$ python3 -q
>>> import numpy as np
>>> from numpy import linalg as LA
>>> np.set_printoptions(precision=3, suppress=True, linewidth=100)
>>> rnd = lambda a: np.round(a, 3) + 0
>>> K = np.load("m.npy")
>>> K
array([[0, 0, 1, 0],
       [0, 0, 0, 0],
       [1, 0, 0, 0],
       [0, 0, 0, 0]])
>>> # row 3 repeats row 1
>>> evals, V = LA.eigh(K)
>>> x = np.array([-4, -4, -9, 4])
>>> rnd(LA.eigvalsh(K[1:, 1:]))
array([0., 0., 0.])
>>> print(rnd(V * np.abs(evals) @ V.T))
[[1. 0. 0. 0.]
 [0. 0. 0. 0.]
 [0. 0. 1. 0.]
 [0. 0. 0. 0.]]
>>> np.abs(K).sum(axis=1).max(), np.abs(evals).max()
(np.int64(1), np.float64(1.0))
>>> print(rnd(x @ K @ x / (x @ x)), evals[0], evals[-1])
0.558 -1.0 1.0
>>> (LA.matrix_power((K != 0) + (K.T != 0) + np.eye(4), 4) > 0).astype(int)
array([[1, 0, 1, 0],
       [0, 1, 0, 0],
       [1, 0, 1, 0],
       [0, 0, 0, 1]])
>>> Uu, sigma, vt = LA.svd(K)
>>> V = vt[:(sigma > 1e-8).sum()]
>>> rng = np.random.default_rng(70559)
>>> x = K[2] + 4 * K[3] + rng.integers(2) * np.eye(4)[3]
>>> x
array([1., 0., 0., 0.])
>>> V.T @ V
array([[1., 0., 0., 0.],
       [0., 0., 0., 0.],
       [0., 0., 1., 0.],
       [0., 0., 0., 0.]])
>>> np.allclose(V.T @ V @ x, x)
True
>>> K.sum(axis=0)
array([1, 0, 1, 0])
>>> K @ K
array([[1, 0, 0, 0],
       [0, 0, 0, 0],
       [0, 0, 1, 0],
       [0, 0, 0, 0]])
>>> np.argwhere(np.triu(K))
array([[0, 2]])
>>> np.trace(K @ K @ K) // 6
np.int64(0)
>>> Lm = np.diag(K.sum(axis=1)) - K
>>> Lm @ np.ones(4)
array([0., 0., 0., 0.])
>>> (LA.eigvalsh(Lm) < 1e-8).sum()
np.int64(3)
>>> print(rnd(LA.eigvalsh(Lm)))
[0. 0. 0. 2.]
>>> LA.matrix_rank(Lm)
np.int64(1)
>>> Lm
array([[ 1,  0, -1,  0],
       [ 0,  0,  0,  0],
       [-1,  0,  1,  0],
       [ 0,  0,  0,  0]])
